$ ipython --no-banner

In [1]: import numpy as np

In [2]: import numpy.linalg as la

In [3]: np.set_printoptions(precision=2, suppress=True, linewidth=120, sign=" ")

In [4]: feats = np.load("sample15.npy")

In [5]: feats
Out[5]: 
array([[  2,   2,   2,   2,   2,   2],
       [  2,   4,   4,   4,   4,   4],
       [  2,   4,   6,   6,   6,   6],
       [  2,   4,   6,   8,   8,   8],
       [  2,   4,   6,   8,  10,  10],
       [  2,   4,   6,   8,  10,  12]])

In [6]: # symmetric, so the eigenvalues are real

In [7]: vec = np.array([1, 1, 1, 2, 1, 2])

In [8]: feats @ (2 * vec)
Out[8]: array([  32,   60,   84,  104,  116,  124])

In [9]: np.sign((feats @ vec).round(6))
Out[9]: array([ 1,  1,  1,  1,  1,  1])

In [10]: la.norm(feats @ vec) <= la.norm(feats, 2) * la.norm(vec) + 1e-9
Out[10]: np.True_

In [11]: (feats * vec).sum(axis=1)
Out[11]: array([ 16,  30,  42,  52,  58,  62])

In [12]: feats @ np.eye(6)[5]
Out[12]: array([  2.,   4.,   6.,   8.,  10.,  12.])

In [13]: feats @ np.ones(6)
Out[13]: array([ 12.,  22.,  30.,  36.,  40.,  42.])

In [14]: feats @ vec
Out[14]: array([ 16,  30,  42,  52,  58,  62])

In [15]: np.einsum("ij,j->i", feats, vec)
Out[15]: array([ 16,  30,  42,  52,  58,  62])

In [16]: vec = np.array([-1, -2, 2, -2, 2, -2])

In [17]: a = np.maximum(feats @ vec, 0)

In [18]: feats.T @ a
Out[18]: array([ 0,  0,  0,  0,  0,  0])

In [19]: np.maximum(feats @ vec, 0) - np.maximum(-feats @ vec, 0)
Out[19]: array([ -6, -10, -10, -14, -14, -18])

In [20]: np.maximum(feats @ (3 * vec), 0)
Out[20]: array([ 0,  0,  0,  0,  0,  0])

In [21]: rng = np.random.default_rng(70)

In [22]: labels = rng.permutation(6)

In [23]: M2 = feats[:, labels] * rng.choice([-1, 1], 6)

In [24]: M2
Out[24]: 
array([[ -2,   2,   2,   2,   2,  -2],
       [ -2,   4,   4,   4,   4,  -4],
       [ -2,   6,   4,   6,   6,  -6],
       [ -2,   8,   4,   8,   6,  -8],
       [ -2,   8,   4,  10,   6, -10],
       [ -2,   8,   4,  12,   6, -10]])

In [25]: U, _, Vt = la.svd(feats.T @ M2)

In [26]: np.round(U @ Vt, 2) + 0
Out[26]: 
array([[-1.,  0.,  0.,  0.,  0.,  0.],
       [ 0.,  0.,  1.,  0.,  0.,  0.],
       [ 0.,  0.,  0.,  0.,  1.,  0.],
       [ 0.,  1.,  0.,  0.,  0.,  0.],
       [ 0.,  0.,  0.,  0.,  0., -1.],
       [ 0.,  0.,  0.,  1.,  0.,  0.]])

In [27]: labels
Out[27]: array([ 0,  3,  1,  5,  2,  4])

In [28]: O, r_ = la.qr(M2)

In [29]: O @ r_
Out[29]: 
array([[ -2.,   2.,   2.,   2.,   2.,  -2.],
       [ -2.,   4.,   4.,   4.,   4.,  -4.],
       [ -2.,   6.,   4.,   6.,   6.,  -6.],
       [ -2.,   8.,   4.,   8.,   6.,  -8.],
       [ -2.,   8.,   4.,  10.,   6., -10.],
       [ -2.,   8.,   4.,  12.,   6., -10.]])

In [30]: round(abs(r_[0, 0]), 2), np.round(la.norm(M2[:, 0]), 2)
Out[30]: (np.float64(4.9), np.float64(4.9))

In [31]: np.abs(np.diag(r_))
Out[31]: array([ 4.9 ,  5.66,  1.15,  2.96,  0.83,  0.82])

In [32]: M2 = feats + rng.integers(-2, 3, (6, 1)) @ rng.integers(-2, 3, (1, 6))

In [33]: M2
Out[33]: 
array([[  2,   2,   2,   2,   2,   2],
       [  3,   5,   5,   6,   4,   5],
       [  1,   3,   5,   4,   6,   5],
       [  4,   6,   8,  12,   8,  10],
       [  4,   6,   8,  12,  10,  12],
       [  1,   3,   5,   6,  10,  11]])

In [34]: M2 - feats
Out[34]: 
array([[ 0,  0,  0,  0,  0,  0],
       [ 1,  1,  1,  2,  0,  1],
       [-1, -1, -1, -2,  0, -1],
       [ 2,  2,  2,  4,  0,  2],
       [ 2,  2,  2,  4,  0,  2],
       [-1, -1, -1, -2,  0, -1]])

In [35]: np.round(la.svd(M2 - feats, compute_uv=False), 2) + 0
Out[35]: array([ 9.38,  0.  ,  0.  ,  0.  ,  0.  ,  0.  ])

In [36]: np.abs(M2 - feats).sum(axis=1)
Out[36]: array([  0,   6,   6,  12,  12,   6])

In [37]: A = np.loadtxt("a.csv", delimiter=",")

In [38]: A
Out[38]: 
array([[  0.,  -4.,  -1.,   1.,  -7.,   3.,   3.,  -6.,   2.,   7.,   2.,   2.,  -2.,   0.],
       [  4.,   0.,   8.,   9.,  -2.,  -3.,  -3.,   1.,  -7.,  -4.,   2.,   1.,  -1.,  -1.],
       [  1.,  -8.,   0.,  -5.,   5.,   3.,  -4.,  -1.,   3.,   4.,  -6.,   1.,  -4.,   2.],
       [ -1.,  -9.,   5.,   0.,  10.,   1.,  -5.,  -3.,  -1.,   2.,   0.,  -4.,   1.,   3.],
       [  7.,   2.,  -5., -10.,   0.,  -8.,   5.,  -6.,   0.,  -2.,  -3.,  -1.,  -2.,   7.],
       [ -3.,   3.,  -3.,  -1.,   8.,   0.,   5.,  -5.,   9.,   4.,   5.,   3.,   8.,   2.],
       [ -3.,   3.,   4.,   5.,  -5.,  -5.,   0.,  -5.,  -3.,   5.,  -5.,  -1.,   2.,   3.],
       [  6.,  -1.,   1.,   3.,   6.,   5.,   5.,   0.,   0.,  -2.,   0.,   9.,   4.,   2.],
       [ -2.,   7.,  -3.,   1.,   0.,  -9.,   3.,   0.,   0.,   3.,   4.,  -4.,  -2.,  -2.],
       [ -7.,   4.,  -4.,  -2.,   2.,  -4.,  -5.,   2.,  -3.,   0.,   5.,  -7.,   6.,   6.],
       [ -2.,  -2.,   6.,   0.,   3.,  -5.,   5.,   0.,  -4.,  -5.,   0.,  -2.,  -8.,  -1.],
       [ -2.,  -1.,  -1.,   4.,   1.,  -3.,   1.,  -9.,   4.,   7.,   2.,   0.,  -2.,   2.],
       [  2.,   1.,   4.,  -1.,   2.,  -8.,  -2.,  -4.,   2.,  -6.,   8.,   2.,   0.,   2.],
       [  0.,   1.,  -2.,  -3.,  -7.,  -2.,  -3.,  -2.,   2.,  -6.,   1.,  -2.,  -2.,   0.]])

In [39]: # skew, so no eigenvalue has a real part

In [40]: O, r_ = la.qr(A)

In [41]: np.allclose(r_.T @ r_, A.T @ A)
Out[41]: True

In [42]: round(float(abs(r_[0, 0])), 2), np.round(la.norm(A[:, 0]), 2)
Out[42]: (13.64, np.float64(13.64))

In [43]: np.trace(O @ O.T)
Out[43]: np.float64(14.0)
